$ ipython --no-banner

In [1]: import numpy as np

In [2]: np.set_printoptions(suppress=True, linewidth=200)

In [3]: mat = np.loadtxt("a.csv", delimiter=",")

In [4]: mat
Out[4]: 
array([[-2.,  1.,  5.,  0.,  3.],
       [-3., -3., -4.,  1.,  1.],
       [-3.,  1.,  4.,  1., -2.],
       [ 0.,  0.,  2.,  4.,  4.],
       [ 3.,  5., -2., -4., -2.]])

In [5]: x = np.array([-1, -3, -7, 4, 8])

In [6]: target = mat @ x

In [7]: target
Out[7]: array([-12.,  52., -40.,  34., -36.])

In [8]: np.round(np.linalg.solve(mat, mat[:, 1]), 2)
Out[8]: array([-0.,  1., -0.,  0.,  0.])

In [9]: B = mat / np.sqrt((mat ** 2).mean(axis=1, keepdims=True))

In [10]: print(np.round(np.linalg.norm(B, axis=1), 2))
[2.24 2.24 2.24 2.24 2.24]

In [11]: np.round(mat - mat.mean(axis=1, keepdims=True), 2)
Out[11]: 
array([[-3.4, -0.4,  3.6, -1.4,  1.6],
       [-1.4, -1.4, -2.4,  2.6,  2.6],
       [-3.2,  0.8,  3.8,  0.8, -2.2],
       [-2. , -2. ,  0. ,  2. ,  2. ],
       [ 3. ,  5. , -2. , -4. , -2. ]])

In [12]: rng = np.random.default_rng(8207)

In [13]: labels = rng.permutation(5)

In [14]: labels
Out[14]: array([0, 4, 3, 1, 2])

In [15]: B = mat[labels][:, labels]

In [16]: np.trace(B)
Out[16]: np.float64(1.0)

In [17]: B
Out[17]: 
array([[-2.,  3.,  0.,  1.,  5.],
       [ 3., -2., -4.,  5., -2.],
       [ 0.,  4.,  4.,  0.,  2.],
       [-3.,  1.,  1., -3., -4.],
       [-3., -2.,  1.,  1.,  4.]])

In [18]: np.trace(mat)
Out[18]: np.float64(1.0)

In [19]: (mat + mat.T) / 2
Out[19]: 
array([[-2. , -1. ,  1. ,  0. ,  3. ],
       [-1. , -3. , -1.5,  0.5,  3. ],
       [ 1. , -1.5,  4. ,  1.5, -2. ],
       [ 0. ,  0.5,  1.5,  4. ,  0. ],
       [ 3. ,  3. , -2. ,  0. , -2. ]])

In [20]: np.allclose(mat @ mat.T, mat.T @ mat)
Out[20]: False

In [21]: mat.inv()
---------------------------------------------------------------------------
AttributeError                            Traceback (most recent call last)
Cell In[21], line 1
----> 1 mat.inv()

AttributeError: 'numpy.ndarray' object has no attribute 'inv'

In [22]: (mat - mat.T) / 2
Out[22]: 
array([[ 0. ,  2. ,  4. ,  0. ,  0. ],
       [-2. ,  0. , -2.5,  0.5, -2. ],
       [-4. ,  2.5,  0. , -0.5,  0. ],
       [ 0. , -0.5,  0.5,  0. ,  4. ],
       [ 0. ,  2. ,  0. , -4. ,  0. ]])

In [23]: assert mat == mat.T
---------------------------------------------------------------------------
ValueError                                Traceback (most recent call last)
Cell In[23], line 1
----> 1 assert mat == mat.T

ValueError: The truth value of an array with more than one element is ambiguous. Use a.any() or a.all()

In [24]: np.round(np.sort(np.abs(np.linalg.eigvals(mat))), 2)
Out[24]: array([4.08, 4.08, 4.93, 4.93, 6.13])

In [25]: mat @ mat
Out[25]: 
array([[ -5.,  15.,   0.,  -6., -21.],
       [ 30.,   7., -19.,  -7.,  -2.],
       [-15., -12.,   3.,  17.,  -8.],
       [  6.,  22.,   8.,   2.,   4.],
       [-21., -24., -17.,  -5.,   6.]])

In [26]: print(np.round(np.linalg.det(mat), 2))
-2478.0

In [27]: B = np.array([[-3, 8], [0, -6], [-2, -4], [2, 1], [-9, -7]])

In [28]: np.vstack([mat, B.T]).shape
Out[28]: (7, 5)

In [29]: print(B.T @ mat.T)
[[-31.  10.  21. -32.   5.]
 [-63.   4. -31. -32.  12.]]

In [30]: np.einsum("ik,kj->ji", mat, B)
Out[30]: 
array([[-31.,  10.,  21., -32.,   5.],
       [-63.,   4., -31., -32.,  12.]])

In [31]: W0 = np.loadtxt("x.csv", delimiter=",")

In [32]: print(W0)
[[-3.38 -0.21 15.77]
 [-1.58  0.29  7.63]
 [ 0.9  -0.14 -1.3 ]
 [-0.36  0.   -5.93]
 [-0.93 -0.47 -4.66]
 [-3.88  0.   -3.39]
 [-0.12 -0.18  1.82]
 [ 3.79  0.32  5.15]
 [ 0.83  0.03  4.66]
 [ 2.38  0.3  -4.45]
 [ 2.   -0.46 -7.02]
 [ 0.46 -0.34  2.86]
 [ 2.22 -0.32  1.16]
 [-1.28 -0.41 20.47]]

In [33]: W2 = W0[[11, 5]].astype(float)

In [34]: for _ in range(5):
    ...:     labels = np.linalg.norm(W0[:, None] - W2, axis=-1).argmin(axis=1)
    ...:     W2 = np.array([W0[labels == j].mean(axis=0) for j in range(2)])
    ...: 

In [35]: labels
Out[35]: array([0, 0, 1, 1, 1, 1, 1, 0, 0, 1, 1, 1, 1, 0])

In [36]: print(np.round(W2[1] - W2[0], 2))
[  0.62  -0.18 -13.06]

In [37]: np.abs(W2[1] - W2[0]).argmax()
Out[37]: np.int64(2)

In [38]: B = np.array([[0, 3], [1, 2], [0, 3]])

In [39]: np.vstack([W0, B.T]).shape
Out[39]: (16, 3)

In [40]: print(np.round(np.einsum("ij->j", W0), 2))
[ 1.05 -1.59 32.77]

In [41]: np.linalg.matrix_rank(np.vstack([W0, B.T]))
Out[41]: np.int64(3)

In [42]: B = np.c_[W0[:, :1] @ np.array([[1]]), np.array([-2, 4, -2, -3, -4, -2, -5, -1, -5, 3, 3, 5, -2, -1])]

In [43]: B
Out[43]: 
array([[-3.38, -2.  ],
       [-1.58,  4.  ],
       [ 0.9 , -2.  ],
       [-0.36, -3.  ],
       [-0.93, -4.  ],
       [-3.88, -2.  ],
       [-0.12, -5.  ],
       [ 3.79, -1.  ],
       [ 0.83, -5.  ],
       [ 2.38,  3.  ],
       [ 2.  ,  3.  ],
       [ 0.46,  5.  ],
       [ 2.22, -2.  ],
       [-1.28, -1.  ]])

In [44]: np.linalg.matrix_rank(np.c_[W0, B])
Out[44]: np.int64(4)

In [45]: Q, evecs = np.linalg.qr(B[:, :1])[0], np.linalg.qr(B[:, 1:])[0]

In [46]: s = np.linalg.svd(Q.T @ evecs, compute_uv=False)

In [47]: print(np.round(np.degrees(np.arccos(s.clip(0, 1))), 2))
[80.45]

In [48]: (s > 0.9).sum()
Out[48]: np.int64(0)

In [49]: round(float(np.linalg.norm(Q @ Q.T - evecs @ evecs.T, 2)), 2)
Out[49]: 0.99

In [50]: B = np.array([[1, 4, 2, 9], [7, 8, 2, 4], [9, 7, 3, 1], [5, 9, 2, 7]])

In [51]: B[-1] = B[0]

In [52]: A = B + 0.3 * np.eye(4)

In [53]: A
Out[53]: 
array([[1.3, 4. , 2. , 9. ],
       [7. , 8.3, 2. , 4. ],
       [9. , 7. , 3.3, 1. ],
       [1. , 4. , 2. , 9.3]])

In [54]: B = A / np.linalg.norm(A, axis=1, keepdims=True)

In [55]: G = B @ B.T

In [56]: np.round(np.linalg.norm(B, axis=1), 2)
Out[56]: array([1., 1., 1., 1.])

In [57]: G[2].round(2)
Out[57]: array([0.46, 0.94, 1.  , 0.43])

In [58]: (np.abs(G) > 0.9).astype(int)
Out[58]: 
array([[1, 0, 0, 1],
       [0, 1, 1, 0],
       [0, 1, 1, 0],
       [1, 0, 0, 1]])
